>>> import numpy as np
>>> np.set_printoptions(precision=4, suppress=True, linewidth=200)
>>> m1 = np.loadtxt("run0.csv", delimiter=",")
>>> print(m1)
[[ 1.7148 -0.2809 -0.2557  0.4585 -0.1723 -0.0806 -0.5227]
 [-0.2809  1.2912 -0.0989 -0.3677 -0.435  -0.2921  0.0905]
 [-0.2557 -0.0989  2.2267 -0.2181 -0.0868  0.426   0.2915]
 [ 0.4585 -0.3677 -0.2181  0.6316 -0.5495 -0.2505 -0.1296]
 [-0.1723 -0.435  -0.0868 -0.5495  1.2121  0.6728  0.2919]
 [-0.0806 -0.2921  0.426  -0.2505  0.6728  0.7031  0.677 ]
 [-0.5227  0.0905  0.2915 -0.1296  0.2919  0.677   1.2204]]
>>> # looks like rank 5
>>> np.trace(m1)
np.float64(9.0)
>>> round(np.linalg.det(m1), 4)
np.float64(0.0)
>>> np.round(np.abs(np.linalg.eigvals(m1)).max(), 4)
np.float64(3.0)
>>> print((m1 + m1.T) / 2)
[[ 1.7148 -0.2809 -0.2557  0.4585 -0.1723 -0.0806 -0.5227]
 [-0.2809  1.2912 -0.0989 -0.3677 -0.435  -0.2921  0.0905]
 [-0.2557 -0.0989  2.2267 -0.2181 -0.0868  0.426   0.2915]
 [ 0.4585 -0.3677 -0.2181  0.6316 -0.5495 -0.2505 -0.1296]
 [-0.1723 -0.435  -0.0868 -0.5495  1.2121  0.6728  0.2919]
 [-0.0806 -0.2921  0.426  -0.2505  0.6728  0.7031  0.677 ]
 [-0.5227  0.0905  0.2915 -0.1296  0.2919  0.677   1.2204]]
>>> np.allclose(m1 @ m1.T, m1.T @ m1)
True
>>> vec = np.array([-1, -1, 0, -1, -2, 2, 0])
>>> h1 = np.maximum(m1 @ vec, 0)
>>> np.flatnonzero(h1 > 1e-9)
array([2, 4, 5, 6])
>>> print(h1)
[0.     0.     1.5984 0.     0.0782 0.6837 1.332 ]
>>> m1.T @ h1
array([-1.1736, -0.2712,  4.2319, -0.7355,  0.8048,  2.116 ,  2.5772])
>>> np.tanh(m1 @ vec)
array([-0.9366, -0.3423,  0.9214, -0.1238,  0.0781,  0.5939,  0.8697])
>>> F = np.load("mat.npy")
>>> F
array([[-3,  0, -4,  2,  0],
       [-5, -2, -6,  0, -2],
       [ 1,  4,  0,  6,  4],
       [-2,  1, -3,  3,  1],
       [ 1,  4,  0,  6,  4],
       [ 1,  4,  0,  6,  4]])
>>> # rows 2 and 4 are equal
>>> np.argsort(-np.linalg.norm(F, axis=0).round(6), kind="stable")[:3]
array([3, 2, 1])
>>> print([round(float(x), 4) for x in np.linalg.svd(F, compute_uv=False)[:3]])
[14.9326, 10.2965, 0.0]
>>> print(np.linalg.matrix_rank(F, rtol=0.1))
2
>>> np.linalg.cond(F) > 100
np.True_
>>> data = np.load("test10.npy")
>>> data
array([[ -4,  -4,  -3,  -3],
       [-16,  16, -12,  12],
       [ -1,  -1,  -2,  -2],
       [ -4,   4,  -8,   8]])
>>> vals, V = np.linalg.eig(data)
>>> print(round(float(np.prod(vals)), 4))
1600.0
>>> np.sort(np.linalg.eigvals(data.T))
array([-8.5078, -1.7016,  4.7016, 23.5078])
>>> np.sort(np.linalg.eigvals(np.linalg.inv(data)))
array([-0.5877, -0.1175,  0.0425,  0.2127])
>>> print(np.sort(np.linalg.eigvals(data @ data)))
[  2.8953  22.1047  72.3828 552.6172]
>>> basis = np.sign(np.array([[-1, 2, 0, 1], [1, -2, 2, 0], [-2, -2, -2, 2], [-2, -2, 1, 1]]))
>>> Y = (np.tril(basis, -1) + np.eye(4)) @ (np.triu(basis, 1) + np.eye(4))
>>> vals = np.array([3, 1, 3, 3])
>>> mat = np.rint(Y * vals @ np.linalg.inv(Y)) + 0
>>> mat
array([[ 5.,  0.,  4., -2.],
       [ 4.,  3.,  8., -4.],
       [-4.,  0., -5.,  4.],
       [-4.,  0., -8.,  7.]])
>>> Y = np.array([[-3, 1], [0, -3], [2, 1], [-1, -3]])
>>> np.einsum("ij->j", mat)
array([ 1.,  3., -1.,  5.])
>>> np.vstack([mat, Y.T]).shape
(6, 4)
>>> f = np.array([1, -1, -3, -1])
>>> Y = mat + np.outer(f, np.eye(4)[3])
>>> print(Y)
[[ 5.  0.  4. -1.]
 [ 4.  3.  8. -5.]
 [-4.  0. -5.  1.]
 [-4.  0. -8.  6.]]
>>> np.round(np.linalg.det(Y) / np.linalg.det(mat), 4), round(1 + np.linalg.solve(mat, f)[3], 4)
(np.float64(-4.6667), np.float64(-4.6667))
>>> vals, V = np.linalg.eig(Y)
>>> np.sort(np.linalg.eigvals(Y.T))
array([-2.5311,  3.    ,  3.    ,  5.5311])
>>> Y @ V[:, 0] - vals[0] * V[:, 0]
array([0., 0., 0., 0.])
>>> np.sort(np.linalg.eigvals(np.linalg.inv(Y)))
array([-0.3951,  0.1808,  0.3333,  0.3333])
>>> np.round(np.linalg.norm(mat, 2) / np.linalg.norm(mat), 4)
np.float64(0.9728)
>>> np.linalg.matrix_rank(mat, rtol=0.1)
np.int64(3)
>>> K = np.array([[2, 0, 0, 0, 0, 0, 0, 0],
...     [1, 1, 0, 0, 0, 0, 0, 0],
...     [3, -1, 0, 0, 0, 0, 0, 0],
...     [1, 0, 1, -2, 0, 0, 0, 0],
...     [2, 2, -3, 1, 1, 0, 0, 0],
...     [3, 0, -1, 2, -2, -3, 0, 0],
...     [-3, 0, -2, -3, 3, 1, -2, 0],
...     [1, -2, 0, -1, -3, -2, -1, 0]])
>>> np.abs(np.diag(np.linalg.qr(K)[1])) > 1e-9
array([ True,  True,  True,  True,  True,  True,  True, False])
>>> np.allclose(K[:-1].T @ np.linalg.lstsq(K[:-1].T, K[-1])[0], K[-1])
False
>>> np.round(np.trace(np.linalg.pinv(K) @ K), 4)
np.float64(7.0)
>>> U, sigma, Vt = np.linalg.svd(K)
>>> V = Vt[:(sigma > 1e-8).sum()]
>>> rng = np.random.default_rng(55)
>>> vec = K[0] + -3 * K[1] + rng.integers(2) * np.eye(8)[0]
>>> print(vec)
[ 0. -3.  0.  0.  0.  0.  0.  0.]
>>> np.linalg.matrix_rank(np.vstack([K, vec]))
np.int64(7)
>>> np.round(np.linalg.norm(vec - V.T @ V @ vec), 4)
np.float64(0.0)
>>> rk = np.linalg.matrix_rank(K)
>>> rk
np.int64(7)
>>> N = np.linalg.svd(K)[2][rk:].T
>>> N.shape
(8, 1)
>>> [int(np.linalg.matrix_rank(K[:i])) for i in range(1, len(K) + 1)]
[1, 2, 2, 3, 4, 5, 6, 7]
>>> [int(np.linalg.matrix_rank(np.delete(K, i, axis=0))) for i in range(8)]
[7, 7, 7, 6, 6, 6, 6, 6]
>>> N @ N.T
array([[0., 0., 0., 0., 0., 0., 0., 0.],
       [0., 0., 0., 0., 0., 0., 0., 0.],
       [0., 0., 0., 0., 0., 0., 0., 0.],
       [0., 0., 0., 0., 0., 0., 0., 0.],
       [0., 0., 0., 0., 0., 0., 0., 0.],
       [0., 0., 0., 0., 0., 0., 0., 0.],
       [0., 0., 0., 0., 0., 0., 0., 0.],
       [0., 0., 0., 0., 0., 0., 0., 1.]])
>>> M = np.array([[1, -1, -3, -2, 0, 0, 3, -2, 1, 2, 1, -1, -1, -3],
...     [-2, 0, 3, -3, 1, 2, 2, 1, 3, 0, -1, -2, 3, -1],
...     [1, -2, 1, -2, -3, 0, 3, -2, -2, -1, 3, 2, -1, -1],
...     [-1, 2, 3, 2, -2, -1, 1, 0, -2, 1, 0, 2, -3, -3],
...     [3, 1, 2, 0, 2, 3, -1, -2, -1, -1, 0, 1, 1, -3],
...     [-1, 0, -1, -1, 2, 3, 1, -1, 1, 3, 1, 3, -1, 2],
...     [-2, -2, 2, -1, 1, 3, 0, 0, 0, -1, -2, -2, -1, 2],
...     [3, 1, -1, 3, -2, -1, 1, -1, 0, 2, -1, -2, 3, 2],
...     [-2, 1, 3, 3, 3, -1, -3, 3, -1, -2, -1, 3, -3, -3],
...     [-1, -1, 3, 2, -2, 2, 2, 0, 1, 3, -3, 2, 0, -3],
...     [3, 3, 1, 1, -1, -3, 1, 3, -3, 2, -1, 0, 1, -3],
...     [-3, -1, 0, 1, -2, -2, 1, 2, -3, 2, -1, 1, 0, 0]]) * (rng.random((12, 14)) < 0.3)
>>> M
array([[ 0, -1, -3,  0,  0,  0,  0, -2,  0,  0,  0, -1,  0, -3],
       [ 0,  0,  0,  0,  0,  0,  0,  1,  3,  0,  0,  0,  3,  0],
       [ 0,  0,  0,  0,  0,  0,  0, -2,  0,  0,  3,  0,  0,  0],
       [-1,  0,  0,  0,  0, -1,  1,  0, -2,  1,  0,  0, -3,  0],
       [ 0,  0,  2,  0,  0,  0,  0,  0,  0,  0,  0,  1,  0,  0],
       [ 0,  0,  0, -1,  0,  0,  1,  0,  0,  0,  0,  0,  0,  0],
       [ 0, -2,  0,  0,  0,  0,  0,  0,  0,  0,  0,  0,  0,  0],
       [ 0,  0,  0,  0,  0,  0,  1,  0,  0,  2,  0, -2,  3,  2],
       [ 0,  1,  0,  0,  0, -1, -3,  3, -1,  0, -1,  3, -3,  0],
       [ 0, -1,  3,  2, -2,  2,  0,  0,  1,  3, -3,  0,  0,  0],
       [ 0,  3,  0,  0,  0,  0,  0,  0,  0,  0,  0,  0,  1, -3],
       [ 0, -1,  0,  0,  0, -2,  0,  0,  0,  0,  0,  0,  0,  0]])
>>> Y = M / np.linalg.norm(M, axis=1, keepdims=True)
>>> C2 = Y @ Y.T
>>> (C2 - 2 * np.eye(12)).round(6).argmax(axis=1)
array([10,  7,  0,  8,  9,  3, 11,  1,  3,  4,  0,  6])
>>> np.linalg.norm(Y, axis=1)
array([1., 1., 1., 1., 1., 1., 1., 1., 1., 1., 1., 1.])
>>> W1 = np.array([[8, -7],
...     [-1, 1],
...     [3, 6],
...     [8, -7],
...     [-8, -8],
...     [-3, 7],
...     [8, 3],
...     [-8, -5],
...     [8, -3],
...     [-2, 3],
...     [5, 9],
...     [-8, -4],
...     [3, -6],
...     [-8, -2]])
>>> coef = np.array([0, 1])
>>> hid = np.maximum(M @ W1 + coef, 0)
>>> print(hid)
[[40  2]
 [25  0]
 [31 38]
 [ 0 31]
 [ 0  9]
 [ 0 11]
 [ 2  0]
 [13  0]
 [ 0  0]
 [23 13]
 [24  4]
 [ 7  0]]
>>> np.linalg.matrix_rank(hid)
np.int64(2)
>>> (hid > 0).mean(axis=0)
array([0.6667, 0.5833])
>>> basis = np.array([[-1, 2], [-2, 1]])
>>> print(hid @ basis)
[[ -44   82]
 [ -25   50]
 [-107  100]
 [ -62   31]
 [ -18    9]
 [ -22   11]
 [  -2    4]
 [ -13   26]
 [   0    0]
 [ -49   59]
 [ -32   52]
 [  -7   14]]
>>> E = np.loadtxt("w.csv", delimiter=",")
>>> E
array([[1., 0., 0., 0., 0.],
       [0., 1., 0., 0., 0.],
       [0., 0., 1., 0., 0.],
       [2., 2., 0., 1., 0.],
       [2., 1., 1., 2., 1.]])
>>> # triangular, det is the product of the diagonal
>>> Y = E / np.sqrt((E ** 2).mean(axis=1, keepdims=True))
>>> print(np.linalg.matrix_rank(E - E.mean(axis=1, keepdims=True)))
4
>>> np.linalg.norm(Y, axis=1)
array([2.2361, 2.2361, 2.2361, 2.2361, 2.2361])
>>> Y[0]
array([2.2361, 0.    , 0.    , 0.    , 0.    ])
>>> np.sort(np.linalg.eigvals(E))
array([1., 1., 1., 1., 1.])
>>> arr = np.load("out14.npy")
>>> arr
array([[ -1,  -3,   4,   5,  -1,   3,  -5,   3,  -4,  -2],
       [  0,  -2,  -1,   9,   1,   6,  -9,   3,  -1,  -7],
       [  1,  -1,  -6,  13,   1,   3, -12,   2,  -2, -12],
       [  2,   4,  -5,  15,   3,  -1, -14,   2,   0,  -9],
       [  3,  -1,  -4,  11,   4,   0, -14,  -1,  -1,  -5],
       [  0,   3,  -4,   9,   5,  -5, -19,   1,   4,  -4],
       [ -4,   1,  -1,   8,   6,  -8, -24,  -1,   9,  -8],
       [ -8,  -1,  -2,  13,   9,  -6, -28,  -4,  13,  -4],
       [-11,  -3,  -3,  16,  10,  -5, -30,  -6,  13,  -7],
       [-15,  -6,  -6,  18,  14,  -1, -28,  -5,  16,  -4],
       [-13,  -9,  -6,  22,   9,   2, -30,  -7,  11,  -2],
       [ -9,  -8, -10,  25,   8,  -2, -31,  -2,   9,  -7],
       [-10,  -9,  -7,  21,   8,   0, -32,  -2,   6,  -9],
       [-14, -11, -11,  18,   7,  -2, -29,  -6,   3, -12],
       [-15,  -8,  -7,  18,   4,  -3, -27,  -7,   6, -12],
       [-20,  -4,  -7,  23,   6,  -7, -25,  -3,   2, -10],
       [-18,  -9,  -4,  24,   4, -12, -29,  -4,   4, -12],
       [-23,  -7,  -9,  26,  -1, -11, -27,  -3,   7, -17],
       [-25,  -3, -12,  23,  -4,  -8, -30,   0,   4, -16],
       [-23,  -5,  -9,  28,  -6,  -6, -30,   0,   3, -14],
       [-24,  -2,  -5,  30,  -8,  -4, -29,  -1,   2, -14],
       [-24,  -2,  -4,  30,  -8,  -5, -32,  -2,  -2, -19],
       [-19,   2,  -6,  35,  -5,  -3, -33,  -2,  -4, -16],
       [-23,   3,  -7,  39,  -6,   2, -36,  -4,  -3, -19],
       [-23,   7, -10,  34,  -1,   0, -35,  -4,   2, -20],
       [-20,   9,  -7,  36,  -5,   3, -36,  -4,   2, -23],
       [-25,  11, -11,  40,  -6,  -1, -36,   1,   3, -23],
       [-21,  12,  -9,  38,  -8,   2, -40,   6,   5, -24],
       [-19,  12, -14,  42, -12,   0, -41,   5,   7, -25],
       [-18,  10,  -9,  47, -17,  -5, -45,   5,  12, -30],
       [-22,   5, -12,  47, -19,  -8, -41,   8,  13, -35],
       [-22,   8, -12,  45, -24, -10, -38,   4,  12, -30],
       [-24,   9, -17,  41, -23, -10, -40,   2,  17, -26],
       [-21,   6, -12,  46, -26,  -7, -39,   3,  16, -29],
       [-22,  11, -10,  46, -28,  -5, -44,   2,  21, -24],
       [-24,  10,  -7,  42, -23,  -2, -41,  -2,  22, -22],
       [-25,   5, -12,  41, -19,  -1, -38,  -1,  26, -24],
       [-21,   0,  -9,  42, -19,  -6, -40,  -3,  30, -27],
       [-22,   2, -13,  47, -16,  -7, -43,  -1,  35, -28],
       [-18,   5, -17,  43, -17, -10, -46,  -4,  35, -29],
       [-22,   1, -17,  42, -14, -15, -42,  -1,  38, -30]])
>>> Xs = arr - arr.mean(axis=0)
>>> U, sigma, Vt = np.linalg.svd(Xs, full_matrices=False)
>>> np.abs(Vt[-1])
array([0.0894, 0.1965, 0.0528, 0.634 , 0.1677, 0.329 , 0.4909, 0.2559, 0.0197, 0.3248])
>>> print(np.abs(Vt[0]).argmax())
3
>>> np.abs(U[:, 0]).argmax()
np.int64(0)
>>> np.linalg.matrix_rank(Xs)
np.int64(10)
